$ python3 -q
>>> import numpy as np
>>> np.set_printoptions(suppress=True, linewidth=200)
>>> W0 = np.load("out10.npy")
>>> W0
array([[ 0., -2.,  2., -2.],
       [ 0.,  1.,  1.,  1.],
       [ 0.,  2.,  3.,  2.],
       [ 0.,  0.,  2.,  0.]])
>>> # rank 2
>>> left, sigma, Vt = np.linalg.svd(W0)
>>> vecs = Vt[:(sigma > 1e-8).sum()]
>>> rng = np.random.default_rng(405147)
>>> x = W0[3] + 4 * W0[0] + rng.integers(2) * np.eye(4)[1]
>>> x
array([ 0., -8., 10., -8.])
>>> np.linalg.matrix_rank(np.vstack([W0, x]))
np.int64(2)
>>> rank = np.linalg.matrix_rank(W0)
>>> rank
np.int64(2)
>>> N = np.linalg.svd(W0)[2][rank:].T
>>> [int(np.linalg.matrix_rank(np.delete(W0, i, axis=0))) for i in range(4)]
[2, 2, 2, 2]
>>> np.allclose(W0 @ N, 0)
True
>>> [int(np.linalg.matrix_rank(W0[:, :j + 1])) for j in range(4)]
[0, 1, 2, 2]
>>> np.round(N @ N.T, 3) + 0
array([[ 1. ,  0. ,  0. ,  0. ],
       [ 0. ,  0.5,  0. , -0.5],
       [ 0. ,  0. ,  0. ,  0. ],
       [ 0. , -0.5,  0. ,  0.5]])
>>> N.shape
(4, 2)
>>> np.round(np.linalg.norm(W0, 2) / np.linalg.norm(W0), 3)
np.float64(0.786)
>>> np.linalg.matrix_rank(W0, rtol=0.1)
np.int64(2)
>>> np.linalg.cond(W0) > 100
np.True_
>>> [round(float(x), 3) for x in np.linalg.svd(W0, compute_uv=False)[:3]]
[4.716, 3.709, 0.0]
>>> mat = np.load("block13.npy")
>>> mat
array([[ 4,  4,  4,  4,  4,  4],
       [ 4,  8,  8,  8,  8,  8],
       [ 4,  8, 12, 12, 12, 12],
       [ 4,  8, 12, 16, 16, 16],
       [ 4,  8, 12, 16, 20, 20],
       [ 4,  8, 12, 16, 20, 24]])
>>> z = rng.permutation(6)
>>> Y = mat[:, z] * rng.choice([-1, 1], 6)
>>> Y
array([[ -4,   4,  -4,  -4,  -4,   4],
       [ -8,   8,  -4,  -8,  -8,   8],
       [-12,  12,  -4, -12, -12,   8],
       [-16,  16,  -4, -12, -16,   8],
       [-16,  20,  -4, -12, -20,   8],
       [-16,  20,  -4, -12, -24,   8]])
>>> left, _, Vt = np.linalg.svd(mat.T @ Y)
>>> np.round(np.linalg.lstsq(mat, Y)[0], 3) + 0
array([[ 0.,  0., -1.,  0.,  0.,  0.],
       [ 0.,  0.,  0.,  0.,  0.,  1.],
       [ 0.,  0.,  0., -1.,  0.,  0.],
       [-1.,  0.,  0.,  0.,  0.,  0.],
       [ 0.,  1.,  0.,  0.,  0.,  0.],
       [ 0.,  0.,  0.,  0., -1.,  0.]])
>>> np.round(left @ Vt, 3) + 0
array([[ 0.,  0., -1.,  0.,  0.,  0.],
       [ 0.,  0.,  0.,  0.,  0.,  1.],
       [ 0.,  0.,  0., -1.,  0.,  0.],
       [-1.,  0.,  0.,  0.,  0.,  0.],
       [ 0.,  1.,  0.,  0.,  0.,  0.],
       [ 0.,  0.,  0.,  0., -1.,  0.]])
>>> z
array([3, 4, 0, 2, 5, 1])
>>> t3 = np.stack([mat, -1 * mat, mat[::-1]])
>>> np.linalg.matrix_rank(t3)
array([6, 6, 6])
>>> np.round(np.linalg.det(t3), 3)
array([ 4096.,  4096., -4096.])
>>> t3.shape
(3, 6, 6)
>>> t3.sum(axis=0)
array([[ 4,  8, 12, 16, 20, 24],
       [ 4,  8, 12, 16, 20, 20],
       [ 4,  8, 12, 16, 16, 16],
       [ 4,  8, 12, 12, 12, 12],
       [ 4,  8,  8,  8,  8,  8],
       [ 4,  4,  4,  4,  4,  4]])
>>> np.linalg.norm(mat, axis=1).argmax()
np.int64(5)
>>> np.round(np.linalg.norm(mat, "nuc"), 3)
np.float64(84.0)
>>> mat[2] @ mat[0]
np.int64(240)
>>> round(float(np.linalg.norm(mat, 1)), 3), round(float(np.linalg.norm(mat, np.inf)), 3)
(84.0, 84.0)
>>> np.round(np.linalg.norm(mat, axis=0), 3)
array([ 9.798, 18.33 , 25.612, 31.496, 35.777, 38.158])
>>> np.round(np.linalg.norm(mat[2], 1), 3), np.round(np.linalg.norm(mat[2], np.inf), 3)
(np.float64(60.0), np.float64(12.0))
>>> round(float(np.linalg.norm(mat) ** 2 / np.linalg.norm(mat, 2) ** 2), 3)
1.017
>>> m1 = np.load("case12.npy")
>>> m1
array([[ 1,  0,  0,  0,  0,  0,  0,  0],
       [-3,  1,  0,  0,  0,  0,  0,  0],
       [-4,  5,  1,  0,  0,  0,  0,  0],
       [ 3, -6,  0,  1,  0,  0,  0,  0],
       [-4,  3,  0, -3,  1,  0,  0,  0],
       [ 7,  6, -9, -1, -2,  1,  0,  0],
       [ 2,  0,  4, -4,  3,  2,  1,  0],
       [ 7, -9,  7,  0,  6, -9, -8,  1]])
>>> # triangular
>>> left, sigma, Vt = np.linalg.svd(m1)
>>> sigma.round(3)
array([20.906, 12.825,  7.951,  6.69 ,  2.708,  0.378,  0.013,  0.005])
>>> np.argmax(sigma[:-1] / (sigma[1:] + 1e-6)) + 1
np.int64(6)
>>> Y = left[:, :6] @ np.diag(sigma[:6]) @ Vt[:6]
>>> np.linalg.matrix_rank(Y)
np.int64(6)
>>> round(float(np.linalg.norm(m1 - Y) / np.linalg.norm(m1)), 3)
0.001
>>> round(float(np.linalg.norm(m1 - Y, 2)), 3), round(float(sigma[6]), 3)
(0.013, 0.013)
>>> np.linalg.matrix_rank(m1, rtol=0.05)
np.int64(5)
>>> np.prod(np.diag(m1)), np.round(np.linalg.det(m1), 3)
(np.int64(1), np.float64(1.0))
>>> m1 @ m1
array([[  1,   0,   0,   0,   0,   0,   0,   0],
       [ -6,   1,   0,   0,   0,   0,   0,   0],
       [-23,  10,   1,   0,   0,   0,   0,   0],
       [ 24, -12,   0,   1,   0,   0,   0,   0],
       [-26,  24,   0,  -6,   1,   0,   0,   0],
       [ 37, -33, -18,   4,  -4,   1,   0,   0],
       [-22,  65, -10, -19,   2,   4,   1,   0],
       [-90, -19,  63,  23,   6, -34, -16,   1]])
>>> np.linalg.matrix_rank(m1 - m1[0, 0] * np.eye(8))
np.int64(6)
>>> Y = m1[0, 0] * m1[1:] - np.outer(m1[1:, 0], m1[0])
>>> Y
array([[ 0,  1,  0,  0,  0,  0,  0,  0],
       [ 0,  5,  1,  0,  0,  0,  0,  0],
       [ 0, -6,  0,  1,  0,  0,  0,  0],
       [ 0,  3,  0, -3,  1,  0,  0,  0],
       [ 0,  6, -9, -1, -2,  1,  0,  0],
       [ 0,  0,  4, -4,  3,  2,  1,  0],
       [ 0, -9,  7,  0,  6, -9, -8,  1]])
>>> np.flatnonzero(~Y.round(6).any(axis=1))
array([], dtype=int64)
>>> Y = np.array([[1.6], [0.8], [-1.0], [-0.1], [0.0], [0.7], [0.3], [0.9], [-0.1]])
>>> Z = np.array([[-0.2, -0.7, -0.1]])
>>> data = Y @ Z
>>> data.round(3)
array([[-0.32, -1.12, -0.16],
       [-0.16, -0.56, -0.08],
       [ 0.2 ,  0.7 ,  0.1 ],
       [ 0.02,  0.07,  0.01],
       [ 0.  ,  0.  ,  0.  ],
       [-0.14, -0.49, -0.07],
       [-0.06, -0.21, -0.03],
       [-0.18, -0.63, -0.09],
       [ 0.02,  0.07,  0.01]])
>>> # rank 1
>>> left, sigma, Vt = np.linalg.svd(data)
>>> vecs = Vt[:(sigma > 1e-8).sum()]
>>> x = data[0] + 3 * data[1] + rng.integers(2) * np.eye(3)[0]
>>> x.round(3)
array([ 0.2, -2.8, -0.4])
>>> np.round(vecs.T @ vecs, 3)
array([[0.074, 0.259, 0.037],
       [0.259, 0.907, 0.13 ],
       [0.037, 0.13 , 0.019]])
>>> np.allclose(vecs.T @ vecs @ x, x)
False
>>> evals, vecs = np.linalg.eigh(mat)
>>> x = np.array([2, 1, 0, -3, 0, -2])
>>> np.round(np.linalg.eigvalsh(mat[1:, 1:]), 3)
array([ 1.098,  1.479,  2.605,  7.152, 67.666])
>>> x @ mat @ x
np.int64(312)
>>> (np.sign(vecs[:, -1].round(6)) == np.sign(vecs[0, -1].round(6))).astype(int)
array([1, 1, 1, 1, 1, 1])
>>> f = np.array([-4, -2, -5])
>>> np.round(np.correlate(data[0], data[6], "full"), 3)
array([0.01 , 0.101, 0.259, 0.101, 0.01 ])
>>> np.round(np.convolve(data[0], f), 3)
array([1.28, 5.12, 4.48, 5.92, 0.8 ])
>>> left, sigma, Vt = np.linalg.svd(data)
>>> np.argmax(sigma[:-1] / (sigma[1:] + 1e-6)) + 1
np.int64(1)
>>> sigma.round(3) + 0
array([1.741, 0.   , 0.   ])
>>> Y = left[:, :1] @ np.diag(sigma[:1]) @ Vt[:1]
>>> np.linalg.matrix_rank(Y)
np.int64(1)
>>> np.round(np.abs(data - Y).max(), 3)
np.float64(0.0)
>>> Y.round(3)
array([[-0.32, -1.12, -0.16],
       [-0.16, -0.56, -0.08],
       [ 0.2 ,  0.7 ,  0.1 ],
       [ 0.02,  0.07,  0.01],
       [ 0.  ,  0.  ,  0.  ],
       [-0.14, -0.49, -0.07],
       [-0.06, -0.21, -0.03],
       [-0.18, -0.63, -0.09],
       [ 0.02,  0.07,  0.01]])
>>> f = np.array([1, 0])
>>> np.array([np.convolve(row, f, "same") for row in W0])
array([[ 0., -2.,  2., -2.],
       [ 0.,  1.,  1.,  1.],
       [ 0.,  2.,  3.,  2.],
       [ 0.,  0.,  2.,  0.]])
>>> np.polyval(f, W0[3])
array([0., 0., 2., 0.])
>>> np.cross(W0[3, :3], W0[0, :3])
array([ 4.,  0., -0.])
>>> F = (rng.random((5, 5)) < 0.3) + np.eye(5)
>>> F /= F.sum(axis=1, keepdims=True)
>>> F
array([[0.5, 0. , 0. , 0.5, 0. ],
       [0. , 1. , 0. , 0. , 0. ],
       [0. , 0. , 0.5, 0. , 0.5],
       [0. , 0. , 0. , 1. , 0. ],
       [0.2, 0.2, 0. , 0.2, 0.4]])
>>> # row-stochastic, so 1 is an eigenvalue
>>> evals, vecs = np.linalg.eig(F)
>>> np.prod(evals)
np.float64(0.1)
>>> np.round(np.sort(np.linalg.eigvals(np.linalg.inv(F))), 3)
array([1. , 1. , 2. , 2. , 2.5])
>>> F.sum(axis=1)
array([1., 1., 1., 1., 1.])
>>> pr = np.eye(5)[4]
>>> for _ in range(6):
...     pr = pr @ F
...     print(pr.round(3))
... 
[0.2 0.2 0.  0.2 0.4]
[0.18 0.28 0.   0.38 0.16]
[0.122 0.312 0.    0.502 0.064]
[0.074 0.325 0.    0.576 0.026]
[0.042 0.33  0.    0.618 0.01 ]
[0.023 0.332 0.    0.641 0.004]
>>> f = np.array([0, 0, 3])
>>> np.cross(F[4, :3], F[3, :3])
array([0., 0., 0.])
>>> np.correlate(F[4], F[3], "full")
array([0. , 0.2, 0.2, 0. , 0.2, 0.4, 0. , 0. , 0. ])
>>> np.round(np.trace(np.linalg.pinv(W0) @ W0), 3)
np.float64(2.0)
>>> np.round(W0 @ np.linalg.pinv(W0) @ W0, 3) + 0
array([[ 0., -2.,  2., -2.],
       [ 0.,  1.,  1.,  1.],
       [ 0.,  2.,  3.,  2.],
       [ 0.,  0.,  2.,  0.]])
>>> np.round(F @ F, 3)
array([[0.25, 0.  , 0.  , 0.75, 0.  ],
       [0.  , 1.  , 0.  , 0.  , 0.  ],
       [0.1 , 0.1 , 0.25, 0.1 , 0.45],
       [0.  , 0.  , 0.  , 1.  , 0.  ],
       [0.18, 0.28, 0.  , 0.38, 0.16]])
>>> round(float(np.linalg.det(F)), 3)
0.1
>>> (F + F.T) / 2
array([[0.5 , 0.  , 0.  , 0.25, 0.1 ],
       [0.  , 1.  , 0.  , 0.  , 0.1 ],
       [0.  , 0.  , 0.5 , 0.  , 0.25],
       [0.25, 0.  , 0.  , 1.  , 0.1 ],
       [0.1 , 0.1 , 0.25, 0.1 , 0.4 ]])
>>> np.allclose(F, F.T)
False
>>> (F - F.T) / 2
array([[ 0.  ,  0.  ,  0.  ,  0.25, -0.1 ],
       [ 0.  ,  0.  ,  0.  ,  0.  , -0.1 ],
       [ 0.  ,  0.  ,  0.  ,  0.  ,  0.25],
       [-0.25,  0.  ,  0.  ,  0.  , -0.1 ],
       [ 0.1 ,  0.1 , -0.25,  0.1 ,  0.  ]])
